$ python3 -q
>>> import numpy as np
>>> np.set_printoptions(suppress=True, linewidth=120)
>>> tidy = lambda a: np.round(a, 1) + 0
>>> X = np.loadtxt("test1.csv", delimiter=",")
>>> X
array([[1., 0., 1., 3., 0., 0., 0., 0., 0., 0., 0.],
       [3., 1., 0., 0., 0., 0., 0., 0., 0., 0., 0.],
       [0., 1., 2., 2., 0., 0., 0., 0., 0., 0., 0.],
       [1., 3., 3., 0., 0., 0., 0., 0., 0., 0., 0.],
       [0., 0., 0., 0., 0., 1., 1., 0., 2., 0., 2.],
       [0., 0., 0., 0., 0., 1., 0., 0., 2., 1., 2.],
       [0., 0., 0., 0., 1., 0., 1., 0., 2., 1., 0.],
       [0., 0., 0., 0., 1., 0., 2., 0., 2., 2., 0.],
       [0., 0., 0., 0., 2., 2., 2., 0., 1., 2., 2.],
       [0., 0., 0., 0., 1., 0., 0., 0., 0., 1., 2.],
       [0., 0., 0., 0., 2., 0., 1., 0., 2., 0., 0.]])
>>> # rank 10
>>> other = X / np.sqrt((X ** 2).mean(axis=1, keepdims=True))
>>> tidy(X - X.mean(axis=1, keepdims=True))
array([[ 0.5, -0.5,  0.5,  2.5, -0.5, -0.5, -0.5, -0.5, -0.5, -0.5, -0.5],
       [ 2.6,  0.6, -0.4, -0.4, -0.4, -0.4, -0.4, -0.4, -0.4, -0.4, -0.4],
       [-0.5,  0.5,  1.5,  1.5, -0.5, -0.5, -0.5, -0.5, -0.5, -0.5, -0.5],
       [ 0.4,  2.4,  2.4, -0.6, -0.6, -0.6, -0.6, -0.6, -0.6, -0.6, -0.6],
       [-0.5, -0.5, -0.5, -0.5, -0.5,  0.5,  0.5, -0.5,  1.5, -0.5,  1.5],
       [-0.5, -0.5, -0.5, -0.5, -0.5,  0.5, -0.5, -0.5,  1.5,  0.5,  1.5],
       [-0.5, -0.5, -0.5, -0.5,  0.5, -0.5,  0.5, -0.5,  1.5,  0.5, -0.5],
       [-0.6, -0.6, -0.6, -0.6,  0.4, -0.6,  1.4, -0.6,  1.4,  1.4, -0.6],
       [-1. , -1. , -1. , -1. ,  1. ,  1. ,  1. , -1. ,  0. ,  1. ,  1. ],
       [-0.4, -0.4, -0.4, -0.4,  0.6, -0.4, -0.4, -0.4, -0.4,  0.6,  1.6],
       [-0.5, -0.5, -0.5, -0.5,  1.5, -0.5,  0.5, -0.5,  1.5, -0.5, -0.5]])
>>> U, sig, Vh = np.linalg.svd(X)
>>> tidy(sig)
array([7.3, 5.5, 3.3, 3.3, 2.9, 2.5, 1.7, 1.4, 0.8, 0. , 0. ])
>>> np.argmax(sig[:-1] / (sig[1:] + 1e-6)) + 1
np.int64(10)
>>> other = U[:, :10] @ np.diag(sig[:10]) @ Vh[:10]
>>> tidy(other)
array([[1., 0., 1., 3., 0., 0., 0., 0., 0., 0., 0.],
       [3., 1., 0., 0., 0., 0., 0., 0., 0., 0., 0.],
       [0., 1., 2., 2., 0., 0., 0., 0., 0., 0., 0.],
       [1., 3., 3., 0., 0., 0., 0., 0., 0., 0., 0.],
       [0., 0., 0., 0., 0., 1., 1., 0., 2., 0., 2.],
       [0., 0., 0., 0., 0., 1., 0., 0., 2., 1., 2.],
       [0., 0., 0., 0., 1., 0., 1., 0., 2., 1., 0.],
       [0., 0., 0., 0., 1., 0., 2., 0., 2., 2., 0.],
       [0., 0., 0., 0., 2., 2., 2., 0., 1., 2., 2.],
       [0., 0., 0., 0., 1., 0., 0., 0., 0., 1., 2.],
       [0., 0., 0., 0., 2., 0., 1., 0., 2., 0., 0.]])
>>> tidy(np.abs(np.linalg.eigvals(X)).max())
np.float64(6.5)
>>> tidy(np.sort(np.abs(np.linalg.eigvals(X))))
array([0. , 0.1, 0.8, 1.5, 1.5, 1.6, 1.6, 1.9, 1.9, 5.2, 6.5])
>>> np.allclose(X, X.T)
False
>>> np.trace(X)
np.float64(8.0)
>>> X @ X
array([[ 4., 10., 12.,  5.,  0.,  0.,  0.,  0.,  0.,  0.,  0.],
       [ 6.,  1.,  3.,  9.,  0.,  0.,  0.,  0.,  0.,  0.,  0.],
       [ 5.,  9., 10.,  4.,  0.,  0.,  0.,  0.,  0.,  0.,  0.],
       [10.,  6.,  7.,  9.,  0.,  0.,  0.,  0.,  0.,  0.,  0.],
       [ 0.,  0.,  0.,  0.,  9.,  5.,  7.,  0., 10.,  6.,  6.],
       [ 0.,  0.,  0.,  0.,  9.,  5.,  6.,  0.,  8.,  6.,  8.],
       [ 0.,  0.,  0.,  0.,  6.,  5.,  6.,  0.,  6.,  6.,  8.],
       [ 0.,  0.,  0.,  0.,  8.,  5.,  7.,  0.,  8.,  8., 10.],
       [ 0.,  0.,  0.,  0., 10.,  6.,  8.,  0., 17.,  8., 14.],
       [ 0.,  0.,  0.,  0.,  5.,  1.,  3.,  0.,  6.,  1.,  4.],
       [ 0.,  0.,  0.,  0.,  5.,  6.,  7.,  0.,  8.,  5.,  8.]])
>>> tidy(np.linalg.matrix_power(X, 3))
array([[39., 37., 43., 36.,  0.,  0.,  0.,  0.,  0.,  0.,  0.],
       [18., 31., 39., 24.,  0.,  0.,  0.,  0.,  0.,  0.,  0.],
       [36., 31., 37., 35.,  0.,  0.,  0.,  0.,  0.,  0.,  0.],
       [37., 40., 51., 44.,  0.,  0.,  0.,  0.,  0.,  0.,  0.],
       [ 0.,  0.,  0.,  0., 45., 34., 42.,  0., 64., 38., 60.],
       [ 0.,  0.,  0.,  0., 44., 30., 39.,  0., 64., 33., 56.],
       [ 0.,  0.,  0.,  0., 40., 23., 32.,  0., 56., 29., 46.],
       [ 0.,  0.,  0.,  0., 51., 29., 41.,  0., 68., 36., 58.],
       [ 0.,  0.,  0.,  0., 78., 50., 66.,  0., 93., 56., 82.],
       [ 0.,  0.,  0.,  0., 24., 18., 24.,  0., 32., 17., 26.],
       [ 0.,  0.,  0.,  0., 44., 27., 36.,  0., 60., 34., 48.]])
>>> tidy(np.linalg.det(X))
np.float64(0.0)
>>> np.linalg.matrix_rank(X, rtol=0.1)
np.int64(9)
>>> [round(float(x), 1) for x in np.linalg.svd(X, compute_uv=False)[:3]]
[7.3, 5.5, 3.3]
>>> np.linalg.cond(X) > 100
np.True_
>>> np.argsort(-np.linalg.norm(X, axis=0).round(6), kind="stable")[:3]
array([ 8, 10,  2])
